% python3 -q
>>> import numpy as np
>>> np.set_printoptions(precision=2, suppress=True, linewidth=140, floatmode="fixed")
>>> m1 = np.array([[3, 3, 3],
...     [1, 6, 5],
...     [1, 6, 5],
...     [5, 0, 1],
...     [1, 6, 5],
...     [1, 6, 5],
...     [7, 0, 0],
...     [5, 0, 1],
...     [0, 9, 7],
...     [1, 6, 5],
...     [5, 0, 1],
...     [5, 0, 1],
...     [7, 0, 0],
...     [1, 6, 5],
...     [1, 6, 5],
...     [7, 0, 0],
...     [1, 6, 5],
...     [5, 0, 1],
...     [5, 0, 1]])
>>> # rows 1 and 2 are equal
>>> np.abs(np.linalg.svd(m1)[2][-1])
array([0.08, 0.63, 0.77])
>>> np.argsort(-np.linalg.norm(m1, axis=0).round(6), kind="stable")[:3]
array([1, 0, 2])
>>> left, s, Vh = np.linalg.svd(m1)
>>> s
array([25.76, 17.04,  1.37])
>>> np.argmax(s[:-1] / (s[1:] + 1e-6)) + 1
np.int64(2)
>>> out = left[:, :2] @ np.diag(s[:2]) @ Vh[:2]
>>> np.linalg.matrix_rank(m1, rtol=0.05)
np.int64(3)
>>> round(float(np.linalg.norm(m1 - out, 2)), 2), round(s[2], 2)
(1.37, np.float64(1.37))
>>> round(np.abs(m1 - out).max(), 2)
np.float64(0.44)
>>> Ac = m1 - m1.mean(axis=0)
>>> left, s, Vh = np.linalg.svd(Ac, full_matrices=False)
>>> np.linalg.matrix_rank(Ac)
np.int64(3)
>>> np.abs(Vh[0]).argmax()
np.int64(1)
>>> np.abs(Vh[-1])
array([0.39, 0.33, 0.86])
>>> rng = np.random.default_rng(98858)
>>> feats = np.eye(3, dtype=int)[rng.permutation(3)]
>>> feats
array([[0, 1, 0],
       [0, 0, 1],
       [1, 0, 0]])
>>> # keeps lengths
>>> x0 = np.array([-1, 5, 4])
>>> feats @ (2 * x0)
array([10,  8, -2])
>>> feats @ np.ones(3)
array([1.00, 1.00, 1.00])
>>> np.linalg.norm(feats @ x0) <= np.linalg.norm(feats, 2) * np.linalg.norm(x0) + 1e-9
np.True_
>>> F = np.array([[13, -8, -4, -5], [-8, 8, 6, 0], [-4, 6, 13, -4], [-5, 0, -4, 13]])
>>> F
array([[13, -8, -4, -5],
       [-8,  8,  6,  0],
       [-4,  6, 13, -4],
       [-5,  0, -4, 13]])
>>> O, V = np.linalg.qr(F[:, :2])[0], np.linalg.qr(F[:, 2:])[0]
>>> s = np.linalg.svd(O.T @ V, compute_uv=False)
>>> s
array([0.96, 0.89])
>>> A = np.array([[2, 1, 2],
...     [0, 2, 3],
...     [-3, 2, 4],
...     [-2, 1, 4],
...     [0, -1, 5],
...     [2, 1, 8],
...     [3, 4, 8],
...     [3, 4, 7],
...     [3, 7, 9],
...     [4, 9, 10],
...     [4, 7, 12],
...     [1, 5, 14],
...     [-2, 2, 13],
...     [0, 0, 16],
...     [-2, -3, 19],
...     [0, -1, 22],
...     [-2, 1, 23]])
>>> # column 2 is much longer than the rest
>>> proj = A @ np.linalg.solve(A.T @ A, A.T)
>>> np.trace(proj)
np.float64(3.0)
>>> proj @ A[:, 2]
array([ 2.00,  3.00,  4.00,  4.00,  5.00,  8.00,  8.00,  7.00,  9.00, 10.00, 12.00, 14.00, 13.00, 16.00, 19.00, 22.00, 23.00])
>>> np.allclose(proj @ proj, proj)
True
>>> d = np.linalg.norm(A[:, None] - A[None], axis=-1)
>>> d.shape
(17, 17)
>>> (d + 1e9 * np.eye(17)).round(6).argmin(axis=1)
array([ 1,  0,  3,  2,  3,  6,  7,  6,  9,  8,  9, 10, 13, 12, 15, 16, 15])
>>> np.unravel_index(d.round(6).argmax(), d.shape)
(np.int64(0), np.int64(16))
>>> round(float(np.linalg.norm(A[0], 1)), 2), np.round(np.linalg.norm(A[0], np.inf), 2)
(5.0, np.float64(2.0))
>>> round(float(np.linalg.norm(A[0] - A[6])), 2)
6.78
>>> np.linalg.norm(A, axis=1).argmax()
np.int64(16)
>>> A[0] @ A[6]
np.int64(26)
>>> np.round(np.linalg.norm(A, 2), 2)
np.float64(51.23)
>>> W0 = np.load("a.npy")
>>> W0
array([[-0.58, -0.70,  0.30],
       [-1.77, -0.70,  0.90],
       [-0.17,  0.10,  0.10],
       [ 0.12,  1.40, -0.10],
       [ 5.94,  1.70, -3.00],
       [ 1.14,  1.80, -0.60],
       [ 4.43,  1.30, -2.20],
       [-1.98, -0.10,  1.00],
       [-1.82, -0.10,  0.90],
       [ 2.98,  0.50, -1.50],
       [-1.08,  0.40,  0.50],
       [ 3.12,  2.30, -1.60],
       [ 1.16,  0.00, -0.60],
       [ 0.09,  0.10,  0.00],
       [ 2.16, -0.30, -1.10],
       [ 0.12, -0.60, -0.10],
       [-0.05, -0.20,  0.00],
       [-0.81, -0.60,  0.40],
       [ 0.97, -0.20, -0.50],
       [-0.92,  1.20,  0.50]])
>>> out = W0 / np.linalg.norm(W0, axis=1)
Traceback (most recent call last):
  File "<python-input-48>", line 1, in <module>
    out = W0 / np.linalg.norm(W0, axis=1)
          ~~~^~~~~~~~~~~~~~~~~~~~~~~~~~~~
ValueError: operands could not be broadcast together with shapes (20,3) (20,) 
>>> out = W0 / np.linalg.norm(W0, axis=1, keepdims=True)
>>> cov = out @ out.T
>>> np.argwhere(np.triu(np.abs(cov) > 0.95, 1))
array([[ 0,  5],
       [ 0, 11],
       [ 0, 17],
       [ 1,  4],
       [ 1,  6],
       [ 1,  7],
       [ 1,  8],
       [ 1,  9],
       [ 1, 11],
       [ 1, 17],
       [ 2, 10],
       [ 2, 18],
       [ 3, 16],
       [ 4,  6],
       [ 4,  7],
       [ 4,  8],
       [ 4,  9],
       [ 4, 12],
       [ 6,  7],
       [ 6,  8],
       [ 6,  9],
       [ 6, 12],
       [ 7,  8],
       [ 7,  9],
       [ 7, 12],
       [ 7, 14],
       [ 7, 18],
       [ 8,  9],
       [ 8, 12],
       [ 8, 14],
       [ 8, 18],
       [ 9, 12],
       [ 9, 14],
       [10, 14],
       [10, 18],
       [11, 17],
       [12, 14],
       [12, 18],
       [14, 18]])
>>> np.round(np.degrees(np.arccos(np.clip(cov[15, 19], -1, 1))), 2)
np.float64(153.08)
>>> cov[15].round(2) + 0
array([ 0.54,  0.09, -0.66, -0.93,  0.00, -0.64, -0.01, -0.20, -0.20,  0.10, -0.54, -0.33,  0.25, -0.59,  0.36,  1.00,  0.89,  0.33,  0.42,
       -0.89])
>>> (cov - 2 * np.eye(20)).round(6).argmax(axis=1)
array([17, 17, 10,  5,  6, 13,  4,  8,  7,  4,  2,  6, 14,  5, 18, 16, 15,  0, 14,  2])
